$ ipython --no-banner

In [1]: import numpy as np

In [2]: from numpy import linalg as LA

In [3]: np.set_printoptions(precision=2, suppress=True, linewidth=160)

In [4]: data = np.load("case1.npy")

In [5]: data
Out[5]: 
array([[1, 5, 4, 2],
       [2, 1, 5, 4],
       [4, 2, 1, 5],
       [5, 4, 2, 1]])

In [6]: ang = np.radians(72)

In [7]: Rm = np.eye(4)

In [8]: Rm[2, 2] = Rm[0, 0] = np.cos(ang)

In [9]: Rm[2, 0], Rm[0, 2] = -np.sin(ang), np.sin(ang)

In [10]: Rm
Out[10]: 
array([[ 0.31,  0.  ,  0.95,  0.  ],
       [ 0.  ,  1.  ,  0.  ,  0.  ],
       [-0.95,  0.  ,  0.31,  0.  ],
       [ 0.  ,  0.  ,  0.  ,  1.  ]])

In [11]: B = data @ Rm.T

In [12]: round(LA.det(Rm), 2), np.round(np.trace(Rm), 2)
Out[12]: (np.float64(1.0), np.float64(2.62))

In [13]: print(B)
[[ 4.11  5.    0.29  2.  ]
 [ 5.37  1.   -0.36  4.  ]
 [ 2.19  2.   -3.5   5.  ]
 [ 3.45  4.   -4.14  1.  ]]

In [14]: print((data @ data)[0])
[37 26 37 44]

In [15]: data @ np.ones(4)
Out[15]: array([12., 12., 12., 12.])

In [16]: np.allclose(data @ data.T, data.T @ data)
Out[16]: True

In [17]: data - data[0]
Out[17]: 
array([[ 0,  0,  0,  0],
       [ 1, -4,  1,  2],
       [ 3, -3, -3,  3],
       [ 4, -1, -2, -1]])

In [18]: data.shape
Out[18]: (4, 4)

In [19]: np.unravel_index(np.abs(data).argmax(), data.shape)
Out[19]: (np.int64(0), np.int64(1))

In [20]: m1 = np.loadtxt("data.csv", delimiter=",")

In [21]: m1
Out[21]: 
array([[1., 0., 0., 0.],
       [1., 1., 0., 0.],
       [3., 1., 1., 0.],
       [1., 1., 0., 1.]])

In [22]: # triangular: eigenvalues sit on the diagonal

In [23]: x0 = np.array([1, 0, 0, 2])

In [24]: target = m1 @ x0

In [25]: c, lr = np.zeros(4), 1 / LA.norm(m1, 2) ** 2

In [26]: for i in range(150):
    ...:     c -= lr * m1.T @ (m1 @ c - target)
    ...:     if i % 50 == 0: print(i, round(LA.norm(m1 @ c - target), 2))
    ...: 
0 1.53
50 0.3
100 0.1

In [27]: c
Out[27]: array([0.98, 0.05, 0.01, 1.96])

In [28]: np.round(LA.cond(m1), 2)
Out[28]: np.float64(10.35)

In [29]: X = np.load("run5.npy")

In [30]: X
Out[30]: 
array([[-4.74, -4.79,  0.63],
       [-4.99, -5.29,  0.99],
       [-5.56, -4.97,  0.78],
       [-5.61, -5.24,  1.08],
       [-4.93, -4.74,  1.26],
       [-5.25, -4.97,  0.99],
       [-4.97, -5.3 ,  1.58],
       [-5.17, -4.68,  0.72],
       [-4.81, -4.71,  0.67],
       [ 2.07,  1.05,  0.14],
       [ 2.36,  0.5 , -0.06],
       [ 2.17,  0.99, -0.13],
       [ 2.39,  0.85, -0.49],
       [ 2.2 ,  1.34, -0.16],
       [ 1.85,  1.09, -0.48],
       [ 2.07,  0.89,  0.04],
       [ 1.75,  1.32, -0.23],
       [ 2.24,  1.08,  0.22]])

In [31]: C2 = np.cov(X, rowvar=False)

In [32]: LA.eigvalsh(C2)[::-1]
Out[32]: array([23.7 ,  0.09,  0.05])

In [33]: np.argwhere(np.triu(np.abs(np.corrcoef(X.T)) > 0.8, 1))
Out[33]: 
array([[0, 1],
       [0, 2],
       [1, 2]])

In [34]: X.std(axis=0)
Out[34]: array([3.63, 3.  , 0.61])

In [35]: np.corrcoef(X.T)
Out[35]: 
array([[ 1.  ,  0.99, -0.9 ],
       [ 0.99,  1.  , -0.91],
       [-0.9 , -0.91,  1.  ]])

In [36]: C2
Out[36]: 
array([[13.93, 11.45, -2.09],
       [11.45,  9.52, -1.76],
       [-2.09, -1.76,  0.39]])

In [37]: C2.shape
Out[37]: (3, 3)

In [38]: print(np.argsort(-X.std(axis=0).round(6), kind="stable"))
[0 1 2]

In [39]: dist = LA.norm(X[:, None] - X[None], axis=-1)

In [40]: print(LA.matrix_rank(dist ** 2))
5

In [41]: (dist + 1e9 * np.eye(18)).round(6).argmin(axis=1)
Out[41]: array([ 8,  5,  5,  2,  5,  2,  1,  8,  0, 15, 15, 15, 11, 11, 16,  9, 14,  9])

In [42]: left, sig, Vt = LA.svd(X, full_matrices=False)

In [43]: sig
Out[43]: array([22.62,  2.49,  1.01])

In [44]: np.round(np.sqrt((sig ** 2).sum()), 2), round(float(LA.norm(X)), 2)
Out[44]: (np.float64(22.78), 22.78)

In [45]: np.round(left.T @ X @ Vt.T, 2) + 0
Out[45]: 
array([[22.62,  0.  ,  0.  ],
       [ 0.  ,  2.49,  0.  ],
       [ 0.  ,  0.  ,  1.01]])

In [46]: sig / sig[0]
Out[46]: array([1.  , 0.11, 0.04])

In [47]: np.abs(left[:, 0]).round(6).argmax()
Out[47]: np.int64(3)

In [48]: x0 = np.array([-1, -2, 1])

In [49]: x0 @ X
---------------------------------------------------------------------------
ValueError                                Traceback (most recent call last)
Cell In[49], line 1
----> 1 x0 @ X

ValueError: matmul: Input operand 1 has a mismatch in its core dimension 0, with gufunc signature (n?,k),(k,m?)->(n?,m?) (size 18 is different from 3)

In [50]: print(X @ np.eye(3)[2])
[ 0.63  0.99  0.78  1.08  1.26  0.99  1.58  0.72  0.67  0.14 -0.06 -0.13 -0.49 -0.16 -0.48  0.04 -0.23  0.22]

In [51]: print(np.sign((X @ x0).round(6)))
[ 1.  1.  1.  1.  1.  1.  1.  1.  1. -1. -1. -1. -1. -1. -1. -1. -1. -1.]

In [52]: idx = X[:, 1] > np.median(X[:, 1])

In [53]: u = X[idx].mean(axis=0) - X[~idx].mean(axis=0)

In [54]: np.argsort(-np.abs(u).round(6), kind="stable")
Out[54]: array([0, 1, 2])

In [55]: u
Out[55]: array([ 7.24,  5.98, -1.09])
